In [1]: import numpy as np

In [2]: import numpy.linalg as la

In [3]: np.set_printoptions(suppress=True, linewidth=100)

In [4]: m1 = 0.2 ** np.abs(np.subtract.outer(np.arange(5), np.arange(5)))

In [5]: print(m1.round(1) + 0)
[[1.  0.2 0.  0.  0. ]
 [0.2 1.  0.2 0.  0. ]
 [0.  0.2 1.  0.2 0. ]
 [0.  0.  0.2 1.  0.2]
 [0.  0.  0.  0.2 1. ]]

In [6]: # symmetric, so the eigenvalues are real

In [7]: print(round(float(np.einsum("ij,ji->", m1, m1)), 1))
5.3

In [8]: np.round(np.poly(m1), 1)
Out[8]: array([ 1. , -5. ,  9.8, -9.5,  4.5, -0.8])

In [9]: q, V = la.qr(m1[:, :1])[0], la.qr(m1[:, 1:])[0]

In [10]: sigma = la.svd(q.T @ V, compute_uv=False)

In [11]: print(round(la.norm(q @ q.T - V @ V.T, 2), 1))
1.0

In [12]: (sigma > 0.9).sum()
Out[12]: np.int64(0)

In [13]: rng = np.random.default_rng(3452)

In [14]: theta = np.sort(rng.uniform(-2, 2, 32))

In [15]: E = np.c_[theta, theta ** 2, theta ** 3] @ np.array([[-5, -1, 5, -3, 5], [-5, -4, 3, -4, 5], [-4, -2, 2, -4, 1]])

In [16]: E.round(1) + 0
Out[16]: 
array([[ 19.1,   1.2, -12.5,  18.9,   1.7],
       [  9.9,  -0.7,  -7.6,   9.2,   0.4],
       [  9.5,  -0.8,  -7.3,   8.7,   0.3],
       [  8.9,  -0.9,  -7. ,   8.1,   0.2],
       [  7.8,  -1. ,  -6.4,   6.9,   0. ],
       [  7.7,  -1. ,  -6.3,   6.8,  -0.1],
       [  5. ,  -1.1,  -4.7,   4. ,  -0.7],
       [  4.3,  -1. ,  -4.2,   3.3,  -0.9],
       [  3.1,  -0.8,  -3.4,   2.2,  -1.2],
       [  2.2,  -0.5,  -2.5,   1.3,  -1.4],
       [  1.9,  -0.3,  -2.2,   1.1,  -1.4],
       [  1.7,  -0.2,  -1.9,   0.9,  -1.4],
       [  1.4,  -0.1,  -1.5,   0.8,  -1.2],
       [  1.1,   0. ,  -1.2,   0.6,  -1. ],
       [  1. ,   0. ,  -1.1,   0.6,  -1. ],
       [  0. ,   0. ,   0. ,   0. ,   0. ],
       [ -0.7,  -0.2,   0.7,  -0.4,   0.7],
       [ -2.6,  -0.9,   2.2,  -1.7,   2.4],
       [ -2.8,  -1. ,   2.4,  -1.9,   2.6],
       [ -3.3,  -1.3,   2.8,  -2.3,   3.1],
       [ -4.9,  -2.1,   4. ,  -3.5,   4.4],
       [ -5.2,  -2.2,   4.2,  -3.7,   4.6],
       [ -7.2,  -3.3,   5.6,  -5.3,   6.2],
       [-13.6,  -6.8,   9.7, -10.6,  10.7],
       [-25.2, -13.3,  16.9, -20.8,  18. ],
       [-28.6, -15.2,  18.8, -23.7,  20. ],
       [-30.4, -16.2,  19.9, -25.3,  21.1],
       [-31.5, -16.8,  20.6, -26.3,  21.7],
       [-35.6, -19.1,  22.9, -30. ,  24. ],
       [-39.5, -21.3,  25.2, -33.5,  26.2],
       [-51.5, -28.1,  32.1, -44.4,  32.6],
       [-56.9, -31.1,  35.1, -49.3,  35.4]])

In [17]: # rows and columns are dependent

In [18]: print(np.abs(np.diag(la.qr(E)[1])) > 1e-9)
[ True  True  True False False]

In [19]: gram = np.cov(E, rowvar=False)

In [20]: np.argsort(-E.std(axis=0).round(6), kind="stable")
Out[20]: array([0, 3, 2, 4, 1])

In [21]: np.round(E.std(axis=0), 1)
Out[21]: array([18.7,  8.9, 12.2, 16.1, 11. ])

In [22]: np.round(np.median(E, axis=0), 1)
Out[22]: array([-0.4, -1. ,  0.4, -0.2,  1.2])

In [23]: la.matrix_rank(E, rtol=0.1)
Out[23]: np.int64(2)

In [24]: la.cond(E) > 100
Out[24]: np.True_

In [25]: print(np.argsort(-la.norm(E, axis=0).round(6), kind="stable")[:3])
[0 3 2]

In [26]: np.round(la.norm(E, 2) / la.norm(E), 1)
Out[26]: np.float64(1.0)

In [27]: J = np.diag(np.array([-1, 0, 0, -1, -1, 2, 0])) + -1 * np.eye(7, k=1) + -1 * np.eye(7, k=-1)

In [28]: print(J)
[[-1. -1.  0.  0.  0.  0.  0.]
 [-1.  0. -1.  0.  0.  0.  0.]
 [ 0. -1.  0. -1.  0.  0.  0.]
 [ 0.  0. -1. -1. -1.  0.  0.]
 [ 0.  0.  0. -1. -1. -1.  0.]
 [ 0.  0.  0.  0. -1.  2. -1.]
 [ 0.  0.  0.  0.  0. -1.  0.]]

In [29]: w, V = la.eigh(J)

In [30]: vec = np.array([2, 0, 3, -1, -1, -1, 3])

In [31]: vec @ J @ vec
Out[31]: np.float64(4.0)

In [32]: np.round(V * np.maximum(w, 0) @ V.T, 1) + 0
Out[32]: 
array([[ 0.1, -0.3,  0.2, -0.1,  0. ,  0. ,  0. ],
       [-0.3,  0.6, -0.6,  0.2, -0.1,  0. ,  0. ],
       [ 0.2, -0.6,  0.6, -0.3,  0.1,  0. ,  0. ],
       [-0.1,  0.2, -0.3,  0.2, -0.2,  0.2,  0. ],
       [ 0. , -0.1,  0.1, -0.2,  0.2, -0.6,  0.2],
       [ 0. ,  0. ,  0. ,  0.2, -0.6,  2.2, -0.8],
       [ 0. ,  0. ,  0. ,  0. ,  0.2, -0.8,  0.3]])

In [33]: np.round(vec @ J @ vec / (vec @ vec), 1), np.round(w[0], 1), np.round(w[-1], 1)
Out[33]: (np.float64(0.2), np.float64(-2.4), np.float64(2.7))
